% python3 -q
>>> import numpy as np
>>> import numpy.linalg as la
>>> np.set_printoptions(precision=2, suppress=True, linewidth=100)
>>> def tidy(a):
...     return np.round(a, 2) + 0
... 
>>> rng = np.random.default_rng(586)
>>> ang = np.sort(rng.uniform(-2, 2, 23))
>>> W0 = np.c_[ang, ang ** 2, ang ** 3] @ np.array([[2, 2, 2], [-2, -1, 0], [-1, -1, -2]])
>>> tidy(W0)
array([[-4.02, -0.06, 11.77],
       [-4.09, -0.28, 10.94],
       [-4.21, -0.77,  9.03],
       [-4.25, -1.06,  7.83],
       [-4.26, -1.17,  7.36],
       [-4.25, -1.54,  5.65],
       [-4.11, -1.89,  3.66],
       [-4.01, -1.99,  2.9 ],
       [-3.04, -2.01,  0.06],
       [-0.15, -0.14, -0.14],
       [ 0.03,  0.03,  0.03],
       [ 0.15,  0.16,  0.17],
       [ 0.23,  0.25,  0.27],
       [ 0.26,  0.28,  0.3 ],
       [ 0.41,  0.52,  0.6 ],
       [ 0.41,  0.53,  0.6 ],
       [ 0.4 ,  0.61,  0.72],
       [ 0.39,  0.62,  0.74],
       [ 0.15,  0.59,  0.74],
       [-1.86, -0.54, -0.73],
       [-3.22, -1.45, -2.03],
       [-5.82, -3.31, -4.77],
       [-8.72, -5.48, -8.08]])
>>> ang = np.radians(36)
>>> r_ = np.eye(3)
>>> r_[1, 1] = r_[2, 2] = np.cos(ang)
>>> r_[1, 2], r_[2, 1] = -np.sin(ang), np.sin(ang)
>>> tidy(r_)
array([[ 1.  ,  0.  ,  0.  ],
       [ 0.  ,  0.81, -0.59],
       [ 0.  ,  0.59,  0.81]])
>>> other = W0 @ r_.T
>>> print(np.allclose(la.norm(W0, axis=1), la.norm(other, axis=1)))
True
>>> tidy(la.det(r_)), tidy(np.trace(r_))
(np.float64(1.0), np.float64(2.62))
>>> gram = r_.T @ r_
>>> (r_ @ r_.T).shape
(3, 3)
>>> np.diag(gram)
array([1., 1., 1.])
>>> la.matrix_rank(gram)
np.int64(3)
>>> hat = W0 @ la.solve(W0.T @ W0, W0.T)
>>> np.allclose(hat @ hat, hat)
True
>>> print(la.matrix_rank(np.eye(23) - hat))
20
>>> gram = np.cov(W0, rowvar=False)
>>> tidy(la.eigvalsh(gram)[::-1])
array([23.31,  8.49,  0.05])
>>> tidy(np.polyfit(W0[:, 1], W0[:, 0], 1))
array([ 1.55, -1.11])
>>> tidy(np.corrcoef(W0.T))
array([[ 1.  ,  0.88, -0.1 ],
       [ 0.88,  1.  ,  0.35],
       [-0.1 ,  0.35,  1.  ]])
>>> m1 = np.load("w.npy")
>>> m1
array([[ 0,  0,  0],
       [-2,  3, -1],
       [-2,  3, -1],
       [ 0,  0,  0],
       [ 0,  0,  0],
       [ 0,  0,  0],
       [ 0,  0,  0],
       [ 0,  0,  0],
       [-2,  3, -1],
       [ 0,  0,  0],
       [ 3,  2,  1],
       [ 2, -2, -2],
       [ 0,  0,  0],
       [ 0,  0,  0],
       [ 5,  0, -1],
       [ 3,  2,  1],
       [ 0,  0,  0],
       [ 2, -2, -2],
       [ 3,  2,  1]])
>>> Z = m1[[9, 17]].astype(float)
>>> for _ in range(5):
...     lab = la.norm(m1[:, None] - Z, axis=-1).argmin(axis=1)
...     Z = np.array([m1[lab == j].mean(axis=0) for j in range(2)])
... 
>>> lab
array([0, 0, 0, 0, 0, 0, 0, 0, 0, 0, 0, 1, 0, 0, 1, 0, 0, 1, 0])
>>> np.bincount(lab)
array([16,  3])
